>>> import numpy as np
>>> from numpy import linalg as LA
>>> np.set_printoptions(precision=4, suppress=True, linewidth=100, legacy="1.25")
>>> M = np.loadtxt("test5.csv", delimiter=",")
>>> print(M)
[[ -4.3955   7.9677   2.2848]
 [ 20.7771 -27.4686   0.7317]
 [ -7.9351   9.1812   1.568 ]
 [-21.592   30.011   -7.2009]
 [ 13.6854 -18.5585  -0.1927]
 [ 24.5743 -33.6016   9.403 ]
 [ 16.5294 -21.6566   5.9205]
 [ -6.3627   7.0247  -0.3847]
 [  7.6423 -11.4051  -4.0893]
 [ 14.5342 -17.9606  -0.1506]
 [ -6.8261   9.6522  -3.4573]
 [ -2.4119   5.2764   4.7244]
 [  4.5003  -8.6214  -6.8341]
 [  6.245  -12.5409  -2.1278]
 [-12.5144  17.7549   0.6615]
 [-20.1135  25.5871  -9.1714]
 [  8.8712  -6.8498   6.1164]
 [ 19.219  -26.7168   0.3207]
 [ 11.4261 -15.9471  -1.1954]
 [  8.4043  -9.7636   3.1105]]
>>> W2 = M[[18, 2]].astype(float)
>>> for _ in range(3):
...     idx = LA.norm(M[:, None] - W2, axis=-1).argmin(axis=1)
...     W2 = np.array([M[idx == j].mean(axis=0) for j in range(2)])
... 
>>> idx
array([1, 0, 1, 1, 0, 0, 0, 1, 0, 0, 1, 1, 0, 0, 1, 1, 0, 0, 0, 0])
>>> np.abs(W2[1] - W2[0]).argmax()
1
>>> A = np.load("x.npy")
>>> A
array([[ 2.0141,  1.03  ,  2.0122],
       [ 2.0873,  1.0237,  2.0508],
       [ 2.0459,  0.969 ,  2.0949],
       [ 1.9855,  1.0713,  2.0175],
       [ 1.9227,  0.9643,  2.0106],
       [ 1.9763,  0.9897,  1.9491],
       [ 1.9874,  1.019 ,  2.0054],
       [ 2.0276,  1.012 ,  2.0129],
       [-0.0288,  1.0285, -2.0157],
       [ 0.0452,  1.0032, -1.9639],
       [ 0.0169,  0.9914, -1.9827],
       [-0.1102,  1.092 , -1.9785],
       [ 0.0204,  1.0036, -2.0121],
       [ 0.0032,  1.0765, -2.0595],
       [-0.0416,  1.0857, -2.0297],
       [-0.0279,  0.9964, -1.9836]])
>>> Uu, sig, vt = LA.svd(A)
>>> np.argmax(sig[:-1] / (sig[1:] + 1e-6)) + 1
2
>>> M2 = Uu[:, :2] @ np.diag(sig[:2]) @ vt[:2]
>>> print(round(float(np.abs(A - M2).max()), 4))
0.0739
>>> E = np.array([[2, 3, 0, 0], [3, 3, 3, 0], [2, 0, 1, 2]])
>>> E
array([[2, 3, 0, 0],
       [3, 3, 3, 0],
       [2, 0, 1, 2]])
>>> u = np.array([1, 5, 3])
>>> print(np.correlate(E[0], E[2], "full"))
[4 8 3 4 6 0 0]
>>> np.polyval(u, E[0])
array([17, 27,  3,  3])
>>> np.array([np.convolve(row, u, "same") for row in E])
array([[13, 21,  9,  0],
       [18, 27, 24,  9],
       [10,  7,  7, 13]])
>>> W0 = np.loadtxt("arr.csv", delimiter=",")
>>> W0
array([[ 0.7107,  1.0147, -1.5701],
       [-1.8477,  0.6367, -0.4249],
       [-0.2843, -1.6015, -1.1637]])
>>> np.allclose(W0, W0.T)
False
>>> np.round(np.abs(LA.eigvals(W0)).max(), 4)
2.0
>>> (W0 - W0.T) / 2
array([[ 0.    ,  1.4312, -0.6429],
       [-1.4312,  0.    ,  0.5883],
       [ 0.6429, -0.5883,  0.    ]])
>>> print(LA.matrix_power(W0, 4))
[[-7.4767 -6.4931 12.5673]
 [13.7075 -6.8359  4.6232]
 [ 3.4931 12.9271  8.7572]]
>>> np.sort(np.abs(LA.eigvals(W0)))
array([2., 2., 2.])
>>> np.allclose(W0 @ W0.T, W0.T @ W0)
True
>>> print((W0 + W0.T) / 2)
[[ 0.7107 -0.4165 -0.9272]
 [-0.4165  0.6367 -1.0132]
 [-0.9272 -1.0132 -1.1637]]
>>> vec = np.array([5, 4, 5])
>>> y = W0 @ vec
>>> y
array([ -0.2382,  -8.8163, -13.6461])
>>> LA.solve(W0, y + W0[:, 2])
array([5., 4., 6.])
>>> np.round(LA.solve(W0, W0[:, 1]), 4) + 0
array([0., 1., 0.])
>>> K = np.load("layer5.npy")
>>> K
array([[ 3.1931, -5.8327, -5.8327],
       [ 3.7722, -3.7266, -3.7266],
       [ 0.0685, -9.1567, -9.1567],
       [ 3.8629, -2.9496, -2.9496],
       [ 0.1628, -6.7949, -6.7949],
       [ 6.5999, -3.6727, -3.6727],
       [ 3.6687, -4.5541, -4.5541],
       [ 4.7393, -3.1224, -3.1224],
       [ 1.2622, -7.0782, -7.0782],
       [ 4.5424, -1.7335, -1.7335],
       [ 1.9949, -6.6482, -6.6482],
       [ 7.2328,  2.1498,  2.1498],
       [ 1.7859, -7.3866, -7.3866],
       [-1.1489, -9.4135, -9.4135],
       [ 6.8232, -1.9682, -1.9682],
       [ 4.266 , -2.3247, -2.3247],
       [ 5.7493, -2.8227, -2.8227],
       [ 6.3037, -2.6014, -2.6014],
       [ 4.0509, -4.3723, -4.3723],
       [ 5.6708, -3.7759, -3.7759],
       [ 5.0089, -1.4041, -1.4041],
       [ 5.318 , -2.3139, -2.3139],
       [ 6.445 , -1.3416, -1.3416],
       [ 9.0926,  0.5917,  0.5917],
       [ 3.8304, -4.5443, -4.5443],
       [ 3.4416, -4.3605, -4.3605],
       [ 8.971 ,  2.79  ,  2.79  ]])
>>> Uu, sig, vt = LA.svd(K)
>>> evecs = vt[:(sig > 1e-8).sum()]
>>> rng = np.random.default_rng(75)
>>> vec = K[3] + -2 * K[8] + rng.integers(2) * np.eye(3)[1]
>>> vec
array([ 1.3385, 12.2068, 11.2068])
>>> round(LA.norm(vec - evecs.T @ evecs @ vec), 4)
0.7071
>>> print(np.allclose(evecs.T @ evecs @ vec, vec))
False
>>> np.diag(evecs.T @ evecs)
array([1. , 0.5, 0.5])
>>> print(np.abs(np.diag(LA.qr(K)[1])) > 1e-9)
[ True  True False]
>>> print(np.round(np.trace(LA.pinv(K) @ K), 4))
2.0
>>> np.unique(K.round(6), axis=0).shape
(27, 3)
>>> K @ LA.pinv(K) @ K
array([[ 3.1931, -5.8327, -5.8327],
       [ 3.7722, -3.7266, -3.7266],
       [ 0.0685, -9.1567, -9.1567],
       [ 3.8629, -2.9496, -2.9496],
       [ 0.1628, -6.7949, -6.7949],
       [ 6.5999, -3.6727, -3.6727],
       [ 3.6687, -4.5541, -4.5541],
       [ 4.7393, -3.1224, -3.1224],
       [ 1.2622, -7.0782, -7.0782],
       [ 4.5424, -1.7335, -1.7335],
       [ 1.9949, -6.6482, -6.6482],
       [ 7.2328,  2.1498,  2.1498],
       [ 1.7859, -7.3866, -7.3866],
       [-1.1489, -9.4135, -9.4135],
       [ 6.8232, -1.9682, -1.9682],
       [ 4.266 , -2.3247, -2.3247],
       [ 5.7493, -2.8227, -2.8227],
       [ 6.3037, -2.6014, -2.6014],
       [ 4.0509, -4.3723, -4.3723],
       [ 5.6708, -3.7759, -3.7759],
       [ 5.0089, -1.4041, -1.4041],
       [ 5.318 , -2.3139, -2.3139],
       [ 6.445 , -1.3416, -1.3416],
       [ 9.0926,  0.5917,  0.5917],
       [ 3.8304, -4.5443, -4.5443],
       [ 3.4416, -4.3605, -4.3605],
       [ 8.971 ,  2.79  ,  2.79  ]])
>>> np.argsort(-LA.norm(K, axis=0).round(6), kind="stable")[:3]
array([0, 1, 2])
>>> LA.cond(K) > 100
True
>>> round(float(LA.norm(K, 2) / LA.norm(K)), 4)
0.8549
>>> [round(float(x), 4) for x in LA.svd(K, compute_uv=False)[:3]]
[36.798, 22.3276, 0.0]
>>> idx = K[:, 0] > np.median(K[:, 0])
>>> u = K[idx].mean(axis=0) - K[~idx].mean(axis=0)
>>> print(u)
[3.9023 4.1742 4.1742]
>>> W2 = K[[23, 14]].astype(float)
>>> for _ in range(6):
...     idx = LA.norm(K[:, None] - W2, axis=-1).argmin(axis=1)
...     W2 = np.array([K[idx == j].mean(axis=0) for j in range(2)])
... 
>>> print(idx)
[1 1 1 1 1 1 1 1 1 0 1 0 1 1 0 0 0 0 1 1 0 0 0 0 1 1 0]
>>> np.bincount(idx)
array([11, 16])
>>> np.abs(W2[1] - W2[0]).argmax()
1
>>> arr = np.load("out4.npy")
>>> arr
array([[  1.4,  -0.4,  -2.8],
       [  1.2,  -1.3,  -1.2],
       [ -0.6,   0.2,  -1. ],
       [ -0.3,  -1.4,  -1. ],
       [ -0.7,   1.5,  -0.6],
       [  0.2,  -1.2,   1.5],
       [  0.9,   0.1,   1.7],
       [ -0.5,  -0.2,   0.7],
       [ -1.9,  -0.2,  -0.7],
       [ -1.5,   2.1,   1.5],
       [ -0.4,   0.3,   0.7],
       [  0.3,   0.6,  -1.2],
       [  0. ,  -0.2,   0.1],
       [ -1. ,   0.4,  -1. ],
       [ -0.7,  -0.9,  -0.9],
       [ -0.2,   1.5,  -1.8],
       [ 12. ,   2. , -10. ],
       [ -1.5,  -0.8,  -0.3],
       [  0.5,  -1.2,  -1.6],
       [  0.5,  -0.7,  -0.2],
       [  1.5,  -0.6,   2. ],
       [  0.5,  -0.9,   0.5]])
>>> # row 16 dominates
>>> G = np.cov(arr, rowvar=False)
>>> print(G.shape)
(3, 3)
>>> np.polyfit(arr[:, 2], arr[:, 0], 1)
array([-0.9151, -0.208 ])
>>> print(LA.eigvalsh(G)[::-1])
[12.2423  1.3135  0.9369]
>>> np.median(arr, axis=0)
array([-0.1 , -0.2 , -0.65])
>>> arr.std(axis=0)
array([2.6803, 1.0316, 2.3633])
>>> d = LA.norm(arr[:, None] - arr[None], axis=-1)
>>> d[8].round(6).argsort(kind="stable")[:4]
array([ 8, 17, 13,  2])
>>> np.flatnonzero(d[8] < d.mean() / 2)
array([ 2,  8, 13, 14, 17])
>>> d[:5, :5]
array([[0.    , 1.8466, 2.7568, 2.6702, 3.5861],
       [1.8466, 0.    , 2.3516, 1.5166, 3.4366],
       [2.7568, 2.3516, 0.    , 1.6279, 1.3638],
       [2.6702, 1.5166, 1.6279, 0.    , 2.9547],
       [3.5861, 3.4366, 1.3638, 2.9547, 0.    ]])
>>> d.mean(axis=1).argmax()
16
>>> d.shape
(22, 22)
>>> cen = arr - arr.mean(axis=0)
>>> evecs = LA.svd(cen)[2][:1]
>>> M2 = cen - cen @ evecs.T @ evecs
>>> print(np.cov(cen @ evecs.T, rowvar=False))
12.24226944923967
>>> LA.norm(M2, axis=1).round(6).argmax()
20
>>> np.round(LA.norm(M2) / LA.norm(cen), 4)
0.394
>>> M2.std(axis=0)
array([0.7296, 0.9621, 0.8306])
>>> q, _ = LA.qr(np.array([[0.1, -0.7, 0.7], [0.4, -0.3, -1.7], [0.0, 0.7, 1.4]]))
>>> m1 = 2 * q
>>> m1
array([[-0.4851,  1.2704,  1.4666],
       [-1.9403, -0.3176, -0.3666],
       [-0.    , -1.5117,  1.3095]])
>>> M2 = m1 / np.sqrt((m1 ** 2).mean(axis=1, keepdims=True))
>>> LA.matrix_rank(M2) == LA.matrix_rank(m1)
True
>>> LA.matrix_rank(m1 - m1.mean(axis=1, keepdims=True))
2
